% ipython --no-banner

In [1]: import numpy as np

In [2]: np.set_printoptions(suppress=True, linewidth=200)

In [3]: K = np.loadtxt("data.csv", delimiter=",")

In [4]: print(K)
[[ 1.  3. -4.  0.]
 [ 0.  0.  0.  0.]
 [ 0.  0.  0.  0.]
 [-4.  3.  0.  7.]
 [ 0.  0.  0.  0.]
 [ 0.  0.  0.  0.]
 [-3.  6. -4.  7.]
 [ 0.  0.  0.  0.]
 [-3.  0.  4. -1.]
 [-6.  6.  0.  6.]
 [-7.  8.  1.  4.]
 [-2.  3.  0. -1.]
 [ 1. -2. -1.  2.]
 [ 0.  0.  0.  0.]
 [-2.  3.  0. -1.]
 [ 1.  3. -4.  0.]
 [ 0.  0.  0.  0.]
 [ 0.  0.  0.  0.]
 [ 0.  0.  0.  0.]
 [ 1.  3. -4.  0.]]

In [5]: x = np.array([-1, -1, -1, -1])

In [6]: y = K @ x

In [7]: print(np.round(np.linalg.solve(K.T @ K, K.T @ y), 2))
[-1. -1. -1. -1.]

In [8]: print(y)
[ 0.  0.  0. -6.  0.  0. -6.  0.  0. -6. -6.  0.  0.  0.  0.  0.  0.  0.  0.  0.]

In [9]: rng = np.random.default_rng(78)

In [10]: y = y + 0.02 * rng.normal(size=20)

In [11]: print(y.round(2))
[-0.01  0.01 -0.01 -6.02  0.01 -0.01 -6.    0.01  0.05 -6.01 -5.99  0.02  0.01  0.02  0.03  0.02  0.01  0.03  0.01  0.01]

In [12]: b, *_ = np.linalg.lstsq(K, y)

In [13]: print(np.round(np.linalg.norm(y - K @ b), 2))
0.06

In [14]: print(b.round())
[-1. -1. -1. -1.]

In [15]: mat = rng.normal(size=(21, 11))

In [16]: mat = 20 * mat / np.linalg.norm(mat, axis=1, keepdims=True)

In [17]: print(mat.round(2))
[[  2.9    6.7    0.08  13.32   0.48  10.     1.19  -5.65  -5.    -1.18  -3.06]
 [  6.57   6.33  -6.37  -2.29   1.19  -4.52   2.2   -3.59   3.94  -2.71  14.44]
 [ -0.73  -0.02   8.56  -3.44  -4.04   3.1   13.4   -9.52   1.76   0.17   3.88]
 [ -0.23   4.77   7.25   0.81  -0.85   6.52   6.79  -9.76   0.73   2.67  11.47]
 [ -7.51   0.88  -3.93   0.74 -10.67   2.32   8.26   2.74   2.45   1.96  11.06]
 [  0.45 -10.65   0.57   5.32   4.74   3.77  -4.37   1.99  -1.82 -11.41   8.05]
 [  7.27   4.     9.61   2.02   4.76  -3.09  -9.51  -5.5    3.22  -2.67  -8.01]
 [ -1.    11.87   9.23   7.04   1.45  -3.29   1.17   3.39   1.46   9.65  -1.51]
 [ -1.59  -0.23  -8.02   1.81  -8.25  -1.1   -3.52   4.09   8.46 -11.78   4.57]
 [ -5.97   3.64  -6.19   7.39  10.35   0.7   -5.39  -1.37  -8.07   2.19   7.04]
 [ -4.39   7.11   5.95  -0.01  13.03   4.68  -0.63   5.2    5.37   6.8    0.75]
 [  4.02   1.14   5.09   9.17   9.06  -3.97  -1.23  -9.33  -6.64  -6.35   1.3 ]
 [  1.66  -6.27  -7.7   -0.37   4.33   1.78   2.89   1.2   15.46   5.26  -0.35]
 [ -4.76  -5.13   0.02  -8.68  11.9    6.95   4.69   6.    -0.87   1.31  -5.02]
 [ -6.8   -7.89   6.23  -3.65  -0.79  -4.62  12.93  -3.14  -2.44  -5.65  -1.58]
 [ -1.32   7.8   -6.75   6.34   1.68 -13.85  -3.27   5.7    1.73  -1.12  -3.09]
 [ -1.85   4.45  -1.08   7.8   10.89   0.76   6.74  -8.12  -2.67   7.61   4.39]
 [  7.56   2.53   3.85  -0.84  -4.34   8.29   3.77  10.57   0.07  10.36  -0.45]
 [  6.29   2.4    8.65  -3.82  10.24  -2.47  -7.64  -3.38  -3.99   7.15   4.18]
 [  3.06  -3.1   -8.71   8.31  -2.03  -1.82  -1.22 -14.14  -1.29   0.3    5.06]
 [  8.55 -11.47   1.68   2.47  -6.88  -7.46  -4.48   0.63  -4.68   6.15   1.79]]

In [18]: f = np.array([1, 7, -4])

In [19]: print(np.round(np.convolve(mat[8], f), 2))
[  -1.59  -11.37   -3.23  -53.46   36.54  -66.08   21.8   -16.14   51.16   31.1  -111.78   79.15  -18.29]

In [20]: print(np.round(np.polyval(f, mat[8]), 2))
[-12.61  -5.53   4.22  11.98   6.29 -10.47 -16.25  41.35 126.88  52.39  48.91]

In [21]: idx = rng.permutation(11)

In [22]: M2 = mat[:, idx] * rng.choice([-1, 1], 11)

In [23]: print(M2.round(2))
[[ -5.    10.     1.19  -1.18   3.06  -5.65   0.48 -13.32   6.7   -2.9    0.08]
 [  3.94  -4.52   2.2   -2.71 -14.44  -3.59   1.19   2.29   6.33  -6.57  -6.37]
 [  1.76   3.1   13.4    0.17  -3.88  -9.52  -4.04   3.44  -0.02   0.73   8.56]
 [  0.73   6.52   6.79   2.67 -11.47  -9.76  -0.85  -0.81   4.77   0.23   7.25]
 [  2.45   2.32   8.26   1.96 -11.06   2.74 -10.67  -0.74   0.88   7.51  -3.93]
 [ -1.82   3.77  -4.37 -11.41  -8.05   1.99   4.74  -5.32 -10.65  -0.45   0.57]
 [  3.22  -3.09  -9.51  -2.67   8.01  -5.5    4.76  -2.02   4.    -7.27   9.61]
 [  1.46  -3.29   1.17   9.65   1.51   3.39   1.45  -7.04  11.87   1.     9.23]
 [  8.46  -1.1   -3.52 -11.78  -4.57   4.09  -8.25  -1.81  -0.23   1.59  -8.02]
 [ -8.07   0.7   -5.39   2.19  -7.04  -1.37  10.35  -7.39   3.64   5.97  -6.19]
 [  5.37   4.68  -0.63   6.8   -0.75   5.2   13.03   0.01   7.11   4.39   5.95]
 [ -6.64  -3.97  -1.23  -6.35  -1.3   -9.33   9.06  -9.17   1.14  -4.02   5.09]
 [ 15.46   1.78   2.89   5.26   0.35   1.2    4.33   0.37  -6.27  -1.66  -7.7 ]
 [ -0.87   6.95   4.69   1.31   5.02   6.    11.9    8.68  -5.13   4.76   0.02]
 [ -2.44  -4.62  12.93  -5.65   1.58  -3.14  -0.79   3.65  -7.89   6.8    6.23]
 [  1.73 -13.85  -3.27  -1.12   3.09   5.7    1.68  -6.34   7.8    1.32  -6.75]
 [ -2.67   0.76   6.74   7.61  -4.39  -8.12  10.89  -7.8    4.45   1.85  -1.08]
 [  0.07   8.29   3.77  10.36   0.45  10.57  -4.34   0.84   2.53  -7.56   3.85]
 [ -3.99  -2.47  -7.64   7.15  -4.18  -3.38  10.24   3.82   2.4   -6.29   8.65]
 [ -1.29  -1.82  -1.22   0.3   -5.06 -14.14  -2.03  -8.31  -3.1   -3.06  -8.71]
 [ -4.68  -7.46  -4.48   6.15  -1.79   0.63  -6.88  -2.47 -11.47  -8.55   1.68]]

In [24]: left, _, Vt = np.linalg.svd(mat.T @ M2)

In [25]: print(np.round(left @ Vt, 2) + 0)
[[ 0.  0.  0.  0.  0.  0.  0.  0.  0. -1.  0.]
 [ 0.  0.  0.  0.  0.  0.  0.  0.  1.  0.  0.]
 [ 0.  0.  0.  0.  0.  0.  0.  0.  0.  0.  1.]
 [ 0.  0.  0.  0.  0.  0.  0. -1.  0.  0.  0.]
 [ 0.  0.  0.  0.  0.  0.  1.  0.  0.  0.  0.]
 [ 0.  1.  0.  0.  0.  0.  0.  0.  0.  0.  0.]
 [ 0.  0.  1.  0.  0.  0.  0.  0.  0.  0.  0.]
 [ 0.  0.  0.  0.  0.  1.  0.  0.  0.  0.  0.]
 [ 1.  0.  0.  0.  0.  0.  0.  0.  0.  0.  0.]
 [ 0.  0.  0.  1.  0.  0.  0.  0.  0.  0.  0.]
 [ 0.  0.  0.  0. -1.  0.  0.  0.  0.  0.  0.]]

In [26]: def softmax(z):
    ...:     e = np.exp(z - z.max(axis=-1, keepdims=True))
    ...:     return e / e.sum(axis=-1, keepdims=True)
    ...: 

In [27]: print(np.round(softmax(mat).sum(axis=1), 2))
[1. 1. 1. 1. 1. 1. 1. 1. 1. 1. 1. 1. 1. 1. 1. 1. 1. 1. 1. 1. 1.]

In [28]: scores = mat @ mat.T / np.sqrt(11)

In [29]: print(softmax(scores).round(6).argmax(axis=1))
[ 0  1  2  3  4  5  6  7  8  9 10 11 12 13 14 15 16 17 18 19 20]

In [30]: G = mat.T @ mat

In [31]: print(np.round(np.diag(G), 2))
[ 492.04  805.57  836.69  699.99 1064.32  651.03  802.38  886.09  571.14  797.05  793.72]

In [32]: print(np.linalg.matrix_rank(G))
11

In [33]: print(np.trace(G), (mat ** 2).sum())
8400.0 8400.0

In [34]: data = np.load("test4.npy")

In [35]: print(data)
[[1.   0.9  0.81 0.73 0.66 0.59]
 [0.9  1.   0.9  0.81 0.73 0.66]
 [0.81 0.9  1.   0.9  0.81 0.73]
 [0.73 0.81 0.9  1.   0.9  0.81]
 [0.66 0.73 0.81 0.9  1.   0.9 ]
 [0.59 0.66 0.73 0.81 0.9  1.  ]]

In [36]: x = np.ones(6)

In [37]: for _ in range(5):
    ...:     x = data @ x
    ...:     x /= np.linalg.norm(x)
    ...:     print(round(x @ data @ x, 2))
    ...: 
4.95
4.95
4.95
4.95
4.95

In [38]: print(x.round(2))
[0.39 0.41 0.43 0.43 0.41 0.39]

In [39]: print(np.allclose(data @ data.T, data.T @ data))
True

In [40]: data.inv()
---------------------------------------------------------------------------
AttributeError                            Traceback (most recent call last)
Cell In[40], line 1
----> 1 data.inv()

AttributeError: 'numpy.ndarray' object has no attribute 'inv'

In [41]: print(np.round(np.linalg.matrix_power(data, 3), 2))
[[18.19 19.41 19.99 19.95 19.3  18.05]
 [19.41 20.72 21.35 21.32 20.64 19.3 ]
 [19.99 21.35 22.02 22.01 21.32 19.95]
 [19.95 21.32 22.01 22.02 21.35 19.99]
 [19.3  20.64 21.32 21.35 20.72 19.41]
 [18.05 19.3  19.95 19.99 19.41 18.19]]

In [42]: print(np.round(np.abs(np.linalg.eigvals(data)).max(), 2))
4.95

In [43]: print(np.round(data @ data, 2))
[[3.78 3.99 4.05 3.99 3.82 3.55]
 [3.99 4.24 4.33 4.28 4.11 3.82]
 [4.05 4.33 4.47 4.44 4.28 3.99]
 [3.99 4.28 4.44 4.47 4.33 4.05]
 [3.82 4.11 4.28 4.33 4.24 3.99]
 [3.55 3.82 3.99 4.05 3.99 3.78]]

In [44]: np.linalg.determinant(data)
---------------------------------------------------------------------------
AttributeError                            Traceback (most recent call last)
Cell In[44], line 1
----> 1 np.linalg.determinant(data)

AttributeError: module 'numpy.linalg' has no attribute 'determinant'

In [45]: print((data + data.T) / 2)
[[1.   0.9  0.81 0.73 0.66 0.59]
 [0.9  1.   0.9  0.81 0.73 0.66]
 [0.81 0.9  1.   0.9  0.81 0.73]
 [0.73 0.81 0.9  1.   0.9  0.81]
 [0.66 0.73 0.81 0.9  1.   0.9 ]
 [0.59 0.66 0.73 0.81 0.9  1.  ]]

In [46]: print(round(np.linalg.det(data), 2))
0.0

In [47]: print(np.round(np.sort(np.abs(np.linalg.eigvals(data))), 2))
[0.06 0.07 0.11 0.2  0.62 4.95]

In [48]: print(np.allclose(data, data.T))
True
